% ipython --no-banner

In [1]: import numpy as np

In [2]: import numpy.linalg as la

In [3]: np.set_printoptions(precision=4, suppress=True, linewidth=140, legacy="1.25")

In [4]: m1 = np.load("a.npy")

In [5]: m1
Out[5]: 
array([[ 4,  5,  6,  7,  8,  9],
       [10, 11, 12, 13, 14, 15],
       [16, 17, 18, 19, 20, 21],
       [22, 23, 24, 25, 26, 27],
       [28, 29, 30, 31, 32, 33],
       [34, 35, 36, 37, 38, 39],
       [40, 41, 42, 43, 44, 45],
       [46, 47, 48, 49, 50, 51]])

In [6]: [round(float(x), 4) for x in la.svd(m1, compute_uv=False)[:3]]
Out[6]: [213.27, 5.2843, 0.0]

In [7]: np.round(la.norm(m1, 2) / la.norm(m1), 4)
Out[7]: 0.9997

In [8]: la.matrix_rank(m1, rtol=0.1)
Out[8]: 1

In [9]: other = m1[0, 0] * m1[1:] - np.outer(m1[1:, 0], m1[0])

In [10]: other
Out[10]: 
array([[   0,   -6,  -12,  -18,  -24,  -30],
       [   0,  -12,  -24,  -36,  -48,  -60],
       [   0,  -18,  -36,  -54,  -72,  -90],
       [   0,  -24,  -48,  -72,  -96, -120],
       [   0,  -30,  -60,  -90, -120, -150],
       [   0,  -36,  -72, -108, -144, -180],
       [   0,  -42,  -84, -126, -168, -210]])

In [11]: m1[:, 0] / m1[0, 0]
Out[11]: array([ 1. ,  2.5,  4. ,  5.5,  7. ,  8.5, 10. , 11.5])

In [12]: np.flatnonzero(~other.round(6).any(axis=1))
Out[12]: array([], dtype=int64)

In [13]: m1 @ la.pinv(m1) @ m1
Out[13]: 
array([[ 4.,  5.,  6.,  7.,  8.,  9.],
       [10., 11., 12., 13., 14., 15.],
       [16., 17., 18., 19., 20., 21.],
       [22., 23., 24., 25., 26., 27.],
       [28., 29., 30., 31., 32., 33.],
       [34., 35., 36., 37., 38., 39.],
       [40., 41., 42., 43., 44., 45.],
       [46., 47., 48., 49., 50., 51.]])

In [14]: np.allclose(m1[:-1].T @ la.lstsq(m1[:-1].T, m1[-1])[0], m1[-1])
Out[14]: True

In [15]: rk = la.matrix_rank(m1)

In [16]: rk
Out[16]: 2

In [17]: N = la.svd(m1)[2][rk:].T

In [18]: np.allclose(m1 @ N, 0)
Out[18]: True

In [19]: la.matrix_rank(m1.T @ m1), la.matrix_rank(m1 @ m1.T)
Out[19]: (2, 2)

In [20]: [int(la.matrix_rank(m1[:i])) for i in range(1, len(m1) + 1)]
Out[20]: [1, 2, 2, 2, 2, 2, 2, 2]

In [21]: J = np.diag(10 * np.array([7, -9, 2, -7, -8])) + np.array([[2, -2, 2, 2, -1],
    ...:     [0, -3, 0, -1, 1],
    ...:     [-2, 2, -3, -3, -2],
    ...:     [-1, -1, 1, -2, 3],
    ...:     [1, 2, 1, 1, 0]])

In [22]: J
Out[22]: 
array([[ 72,  -2,   2,   2,  -1],
       [  0, -93,   0,  -1,   1],
       [ -2,   2,  17,  -3,  -2],
       [ -1,  -1,   1, -72,   3],
       [  1,   2,   1,   1, -80]])

In [23]: rng = np.random.default_rng(39)

In [24]: other = J + rng.integers(-2, 3, (5, 4)) @ rng.integers(-2, 3, (4, 5))

In [25]: other
Out[25]: 
array([[ 68,   0,   4,   4,  -2],
       [ -3, -94,   3,   3,   5],
       [ -3,   3,  20,  -3,  -4],
       [  1,  -1,  -2, -67,   3],
       [  0,   5,   0,  -1, -85]])

In [26]: other - J
Out[26]: 
array([[-4,  2,  2,  2, -1],
       [-3, -1,  3,  4,  4],
       [-1,  1,  3,  0, -2],
       [ 2,  0, -3,  5,  0],
       [-1,  3, -1, -2, -5]])

In [27]: np.abs(other - J).sum(axis=1)
Out[27]: array([11, 15,  7, 10, 12])

In [28]: lab = rng.permutation(5)

In [29]: lab
Out[29]: array([4, 0, 1, 3, 2])

In [30]: other = J[lab][:, lab]

In [31]: np.sort(np.abs(la.eigvals(other)))
Out[31]: array([17.0172, 71.5727, 71.9069, 80.1249, 93.2264])

In [32]: np.diag(other)
Out[32]: array([-80,  72, -93, -72,  17])

In [33]: J @ J
Out[33]: 
array([[5177,   42,  179,   -5,    8],
       [   2, 8652,    0,  166, -176],
       [-177, -149,  280,  157,  121],
       [   1,  175,  -54, 5183, -458],
       [ -11, -347,  -60, -155, 6402]])

In [34]: round(float(np.abs(la.eigvals(J)).max()), 4)
Out[34]: 93.2264

In [35]: M = np.load("out13.npy")

In [36]: M
Out[36]: 
array([[0, 0, 0, 0],
       [1, 2, 1, 2],
       [0, 0, 0, 0],
       [1, 2, 1, 2]])

In [37]: M @ la.pinv(M) @ M
Out[37]: 
array([[0., 0., 0., 0.],
       [1., 2., 1., 2.],
       [0., 0., 0., 0.],
       [1., 2., 1., 2.]])

In [38]: np.unique(M.round(6), axis=0).shape
Out[38]: (2, 4)
